In [1]: import numpy as np

In [2]: from numpy import linalg as LA

In [3]: np.set_printoptions(precision=1, suppress=True, linewidth=120)

In [4]: X = np.load("out19.npy")

In [5]: X
Out[5]: 
array([[ 1,  0,  0,  0,  0],
       [ 0,  1,  0,  0,  0],
       [ 0,  0,  1,  0,  0],
       [ 0,  0,  0, -1,  0],
       [ 0,  0,  0,  0,  0]])

In [6]: U, sigma, Vh = LA.svd(X)

In [7]: V = Vh[:(sigma > 1e-8).sum()]

In [8]: rng = np.random.default_rng(4384)

In [9]: x0 = X[1] + 4 * X[0] + rng.integers(2) * np.eye(5)[2]

In [10]: x0
Out[10]: array([4., 1., 0., 0., 0.])

In [11]: np.diag(V.T @ V)
Out[11]: array([1., 1., 1., 1., 0.])

In [12]: np.allclose(V.T @ V @ x0, x0)
Out[12]: True

In [13]: LA.matrix_rank(np.vstack([X, x0]))
Out[13]: np.int64(4)

In [14]: V.T @ V
Out[14]: 
array([[1., 0., 0., 0., 0.],
       [0., 1., 0., 0., 0.],
       [0., 0., 1., 0., 0.],
       [0., 0., 0., 1., 0.],
       [0., 0., 0., 0., 0.]])

In [15]: proj = np.triu(np.array([[2, 7, 6, 5, 9],
    ...:     [2, 5, 4, 7, 2],
    ...:     [0, 7, 5, 0, 0],
    ...:     [4, 2, 0, 9, 9],
    ...:     [2, 8, 6, 5, 7]]), 1) + np.eye(5)

In [16]: M2 = proj @ X @ LA.inv(proj)

In [17]: np.poly(M2)
Out[17]: array([ 1., -2.,  0.,  2., -1.,  0.])

In [18]: np.trace(M2), np.trace(X)
Out[18]: (np.float64(2.0), np.int64(2))

In [19]: K = np.array([[-6.0, 4.0, 0.0, 0.0, 0.0, 0.0, 0.0],
    ...:     [4.0, -5.0, 4.0, 0.0, 0.0, 0.0, 0.0],
    ...:     [0.0, 4.0, 3.0, 4.0, 0.0, 0.0, 0.0],
    ...:     [0.0, 0.0, 4.0, -4.0, 4.0, 0.0, 0.0],
    ...:     [0.0, 0.0, 0.0, 4.0, -9.0, 4.0, 0.0],
    ...:     [0.0, 0.0, 0.0, 0.0, 4.0, -2.0, 4.0],
    ...:     [0.0, 0.0, 0.0, 0.0, 0.0, 4.0, 4.0]])

In [20]: M2 = X + rng.integers(-2, 3, (5, 4)) @ rng.integers(-2, 3, (4, 5))

In [21]: M2
Out[21]: 
array([[ 0, -1,  2,  1,  1],
       [ 3,  4, -5, -3,  0],
       [ 1,  6,  4, -1, -1],
       [ 1, -2, -1, -2,  3],
       [-5,  1,  0,  5, -7]])

In [22]: LA.matrix_rank(M2 - X, tol=1e-8)
Out[22]: np.int64(4)

In [23]: M2 - X
Out[23]: 
array([[-1, -1,  2,  1,  1],
       [ 3,  3, -5, -3,  0],
       [ 1,  6,  3, -1, -1],
       [ 1, -2, -1, -1,  3],
       [-5,  1,  0,  5, -7]])

In [24]: np.abs(M2 - X).sum(axis=1)
Out[24]: array([ 6, 14, 12,  8, 18])

In [25]: blk = np.stack([M2, -1 * M2, M2[::-1]])

In [26]: LA.det(blk)
Out[26]: array([-164.,  164., -164.])

In [27]: LA.matrix_rank(blk)
Out[27]: array([5, 5, 5])

In [28]: LA.matrix_rank(blk.reshape(3, -1))
Out[28]: np.int64(2)

In [29]: ev, V = LA.eigh(K)

In [30]: x0 = np.array([3, 0, -1, -2, -3, 1, -2])

In [31]: LA.eigvalsh(K[1:, 1:])
Out[31]: array([-12.7,  -7.2,  -4.3,  -1.3,   6. ,   6.4])

In [32]: x0 @ K @ x0
Out[32]: np.float64(-110.0)

In [33]: np.allclose(K, K.T)
Out[33]: True

In [34]: K @ K
Out[34]: 
array([[ 52., -44.,  16.,   0.,   0.,   0.,   0.],
       [-44.,  57.,  -8.,  16.,   0.,   0.,   0.],
       [ 16.,  -8.,  41.,  -4.,  16.,   0.,   0.],
       [  0.,  16.,  -4.,  48., -52.,  16.,   0.],
       [  0.,   0.,  16., -52., 113., -44.,  16.],
       [  0.,   0.,   0.,  16., -44.,  36.,   8.],
       [  0.,   0.,   0.,   0.,  16.,   8.,  32.]])

In [35]: assert K == K.T
ValueError: The truth value of an array with more than one element is ambiguous. Use a.any() or a.all()


In [36]: np.sort(np.abs(LA.eigvals(K)))
Out[36]: array([ 1. ,  2.6,  5.1,  6.1,  6.5, 10.1, 12.8])

In [37]: W2 = np.array([[5, 5, 3, -3, -3, 2, 2],
    ...:     [-1, 1, -2, -4, 4, 0, 5],
    ...:     [-1, -1, 4, 3, 5, 3, 4],
    ...:     [-1, 3, -2, 4, -4, 5, 1],
    ...:     [0, 2, -2, 1, 3, 3, -5],
    ...:     [-2, 3, 5, -5, 1, 0, 2],
    ...:     [5, 2, -3, -1, 5, 3, 5]])

In [38]: W0 = (rng.random((27, 7)) < 0.25) @ W2

In [39]: W0
Out[39]: 
array([[-1, -1,  4,  3,  5,  3,  4],
       [-4,  7,  1, -5,  1,  5,  8],
       [-1,  1, -2, -4,  4,  0,  5],
       [-2,  0,  2, -1,  9,  3,  9],
       [-1, -1,  4,  3,  5,  3,  4],
       [ 3,  9, -1, -3, -3,  7,  8],
       [ 5,  2, -3, -1,  5,  3,  5],
       [ 0,  0,  0,  0,  0,  0,  0],
       [ 0,  0,  0,  0,  0,  0,  0],
       [ 0,  0,  0,  0,  0,  0,  0],
       [ 4,  6,  1, -7,  1,  2,  7],
       [ 0,  0,  0,  0,  0,  0,  0],
       [ 5,  4, -5,  0,  8,  6,  0],
       [ 2,  8,  0, -2,  2,  8,  8],
       [-2,  3,  5, -5,  1,  0,  2],
       [-4,  5,  5, -5, 13,  6,  6],
       [-1,  3, -4, -3,  7,  3,  0],
       [ 3,  2, -1, -2, 14,  6, 14],
       [-3,  8,  1,  0,  0,  8, -2],
       [ 1, 11, -4, -5,  9, 11,  8],
       [ 7, 15,  1, -4,  2, 13,  5],
       [-2,  0,  2, -1,  9,  3,  9],
       [-3,  8,  1,  0,  0,  8, -2],
       [ 5,  4, -5,  0,  8,  6,  0],
       [-1, -1,  4,  3,  5,  3,  4],
       [-3,  6,  3, -1, -3,  5,  3],
       [ 9,  6,  4, -1,  7,  8, 11]])

In [40]: Ac = (W0 - W0.mean(axis=0)) / W0.std(axis=0)

In [41]: np.argwhere(np.abs(Ac) > 2)
Out[41]: 
array([[10,  3],
       [15,  4],
       [17,  4],
       [17,  6],
       [20,  1],
       [20,  5],
       [26,  0]])

In [42]: Ac.std(axis=0)
Out[42]: array([1., 1., 1., 1., 1., 1., 1.])

In [43]: c = LA.lstsq(np.delete(Ac, 2, axis=1), Ac[:, 2])[0]

In [44]: c
Out[44]: array([ -3.2,  59.8,  26.3,  17.7, -50. ,   7.6])

In [45]: round(float(1 - np.var(Ac[:, 2] - np.delete(Ac, 2, axis=1) @ c)), 1)
Out[45]: 0.8
